$ python3 -q
>>> import numpy as np
>>> from numpy import linalg as LA
>>> np.set_printoptions(precision=1, suppress=True, linewidth=120, legacy="1.25")
>>> A = np.loadtxt("arr.csv", delimiter=",")
>>> A
array([[-7.,  0.,  0.,  0.,  0.],
       [ 5.,  9.,  0.,  0.,  0.],
       [ 4.,  3., -9.,  0.,  0.],
       [ 6.,  8.,  7.,  6.,  0.],
       [ 5.,  5.,  9., -3.,  3.]])
>>> x0 = np.array([-5, -2, -5, -4, 4])
>>> target = A @ x0
>>> target
array([  35.,  -43.,   19., -105.,  -56.])
>>> LA.solve(A, target)
array([-5., -2., -5., -4.,  4.])
>>> LA.solve(A, target + A[:, 3])
array([-5., -2., -5., -3.,  4.])
>>> LA.solve(A, 5 * target)
array([-25., -10., -25., -20.,  20.])
>>> np.round(LA.solve(A, A[:, 1]), 1) + 0
array([0., 1., 0., 0., 0.])
>>> P = np.triu(np.array([[-3, 0, 3, 3, -3],
...     [2, -2, 1, -1, 2],
...     [0, 1, 0, 1, 1],
...     [1, 2, -1, 3, 2],
...     [3, 0, -1, 3, 0]]), 1) + np.eye(5)
>>> Y = P @ A @ LA.inv(P)
>>> np.trace(Y), np.trace(A)
(2.0, 2.0)
>>> Y
array([[   8.,   18.,  -75.,   96., -138.],
       [  13.,   14.,  -51.,   14.,   40.],
       [  15.,   16.,  -54.,   28.,   14.],
       [  16.,   18.,  -41.,   11.,   37.],
       [   5.,    5.,  -11.,   -2.,   23.]])
>>> P @ A - A @ P
array([[ 15.,  18., -12.,  48., -30.],
       [  8.,   5., -22., -18.,   3.],
       [ 11.,  13.,   1.,   3.,  18.],
       [ 10.,  10.,  -8., -23., -11.],
       [  0.,   0., -20., -19.,   2.]])
>>> round(float(LA.det(Y)), 1)
10206.0
